% python3 -q
>>> import numpy as np
>>> import numpy.linalg as la
>>> np.set_printoptions(precision=2, suppress=True, linewidth=140, legacy="1.25")
>>> def rnd(a):
...     return np.round(a, 2) + 0
... 
>>> F = np.load("sample11.npy")
>>> F
array([[ 2,  0,  2,  0,  0],
       [ 0,  3,  0, -1,  0],
       [ 2,  0, -2,  0,  0],
       [ 0,  2,  0,  2,  0],
       [ 0,  0,  0,  0,  0]])
>>> # looks like rank 4
>>> print(np.einsum("ij,ji->", F, F))
25
>>> rnd(la.det(2 * F)), rnd(la.det(F))
(0.0, 0.0)
>>> rnd(la.eigvals(F))
array([ 2.83+0.j  , -2.83+0.j  ,  2.5 +1.32j,  2.5 -1.32j,  0.  +0.j  ])
>>> np.kron(np.eye(2, dtype=int), F)
array([[ 2,  0,  2,  0,  0,  0,  0,  0,  0,  0],
       [ 0,  3,  0, -1,  0,  0,  0,  0,  0,  0],
       [ 2,  0, -2,  0,  0,  0,  0,  0,  0,  0],
       [ 0,  2,  0,  2,  0,  0,  0,  0,  0,  0],
       [ 0,  0,  0,  0,  0,  0,  0,  0,  0,  0],
       [ 0,  0,  0,  0,  0,  2,  0,  2,  0,  0],
       [ 0,  0,  0,  0,  0,  0,  3,  0, -1,  0],
       [ 0,  0,  0,  0,  0,  2,  0, -2,  0,  0],
       [ 0,  0,  0,  0,  0,  0,  2,  0,  2,  0],
       [ 0,  0,  0,  0,  0,  0,  0,  0,  0,  0]])
>>> rnd(la.det(F.T))
0.0
>>> rnd(np.poly(F))
array([  1.,  -5.,   0.,  40., -64.,   0.])
>>> rnd(la.eigvals(F).sum().real)
5.0
>>> np.einsum("ii->", F)
5
>>> J = np.array([[1, 1, 0, 3, 0],
...     [1, 1, 3, 2, 0],
...     [2, 1, 3, 1, 3],
...     [2, 2, 0, 0, 1],
...     [2, 3, 1, 0, 0]])
>>> la.cond(J) > 100
False
>>> rnd(np.abs(la.svd(J)[2][-1]))
array([0.77, 0.54, 0.01, 0.09, 0.32])
>>> la.matrix_rank(J, rtol=0.1)
4
>>> print(np.argsort(-la.norm(J, axis=0).round(6), kind="stable")[:3])
[2 1 0]
>>> data = np.load("dump.npy")
>>> data
array([[ 19,  33,  14,  35],
       [-51, -33, -26, -21],
       [-46, -42, -26, -35],
       [ -2,  -6,  -2,  -7]])
>>> # looks like rank 2
>>> (data - data.T) / 2
array([[  0. ,  42. ,  30. ,  18.5],
       [-42. ,   0. ,   8. ,  -7.5],
       [-30. ,  -8. ,   0. , -16.5],
       [-18.5,   7.5,  16.5,   0. ]])
>>> rnd(la.det(data))
0.0
>>> np.trace(data)
-47
>>> np.allclose(data, data.T)
False
>>> np.unique(data.round(6), axis=0).shape
(4, 4)
>>> rnd(data @ la.pinv(data) @ data)
array([[ 19.,  33.,  14.,  35.],
       [-51., -33., -26., -21.],
       [-46., -42., -26., -35.],
       [ -2.,  -6.,  -2.,  -7.]])
>>> la.lstsq(data[:-1].T, data[-1])[2]
2
>>> w1 = np.array([[1, -2, 1, 1], [2, 0, 2, -1], [-2, -1, 0, 1], [-1, -2, -1, 2]])
>>> b = np.array([-3, 3, 1, -3])
>>> hid = np.maximum(data @ w1 + b, 0)
>>> (hid > 0).astype(int)
array([[1, 0, 1, 1],
       [0, 1, 0, 0],
       [0, 1, 0, 0],
       [0, 1, 0, 0]])
>>> print(la.matrix_rank(hid))
2
>>> cent = np.array([[1, 0], [1, 2], [1, 1], [0, 2]])
>>> (hid @ cent).round(6).argmax(axis=1)
array([1, 1, 1, 1])
>>> rnd(la.eigvals(data).sum().real)
-47.0
>>> print(np.kron(np.eye(2, dtype=int), data))
[[ 19  33  14  35   0   0   0   0]
 [-51 -33 -26 -21   0   0   0   0]
 [-46 -42 -26 -35   0   0   0   0]
 [ -2  -6  -2  -7   0   0   0   0]
 [  0   0   0   0  19  33  14  35]
 [  0   0   0   0 -51 -33 -26 -21]
 [  0   0   0   0 -46 -42 -26 -35]
 [  0   0   0   0  -2  -6  -2  -7]]
>>> r = la.matrix_rank(data)
>>> r
2
>>> ns = la.svd(data)[2][r:].T
>>> la.matrix_rank(data.T @ data), la.matrix_rank(data @ data.T)
(2, 2)
>>> np.allclose(data @ ns, 0)
True
>>> [int(la.matrix_rank(np.delete(data, i, axis=0))) for i in range(4)]
[2, 2, 2, 2]
>>> print(ns.shape)
(4, 2)
>>> [int(la.matrix_rank(data[:, :j + 1])) for j in range(4)]
[1, 2, 2, 2]
>>> M = np.load("w.npy")
>>> print(rnd(M))
[[  75.78   27.94   45.84  -23.92]
 [  62.03   23.9    36.09  -18.69]
 [  35.61   15.35   18.8    -9.37]
 [  34.14   14.83   17.92   -8.89]
 [  10.28    5.32    5.32   -2.11]
 [   8.28    4.37    4.48   -1.68]
 [   2.91    1.56    2.36   -0.7 ]
 [   2.59    1.38    2.23   -0.65]
 [   1.07    0.49    1.45   -0.39]
 [   0.08    0.01    0.25   -0.07]
 [  -0.22    0.97   -4.14    1.37]
 [  -0.28    2.08   -7.48    2.63]
 [  -0.52    3.43  -11.56    4.24]
 [  -2.31    7.52  -24.75    9.75]
 [  -5.8    12.    -40.85   16.75]
 [  -6.98   13.21  -45.47   18.79]
 [  -7.07   13.3   -45.79   18.93]
 [  -8.65   14.78  -51.62   21.52]
 [ -11.24   16.99  -60.58   25.53]
 [ -16.23   20.72  -76.46   32.69]
 [ -16.58   20.96  -77.52   33.17]
 [ -20.05   23.26  -87.79   37.84]
 [ -23.54   25.42  -97.74   42.38]
 [ -25.82   26.76 -104.06   45.28]]
>>> print(la.norm(M, axis=1).argmax())
23
>>> rnd(la.norm(M[3], 1)), rnd(la.norm(M[3], np.inf))
(75.78, 34.14)
>>> print(rnd(la.norm(M, 1)), rnd(la.norm(M, np.inf)))
870.56 201.92
>>> rnd(la.norm(M[3] - M[10]))
44.32
>>> rnd(M[3] @ M[10])
-79.5
>>> rnd(la.norm(M, 2))
276.55
>>> print(rnd(la.norm(M, "nuc")))
388.34
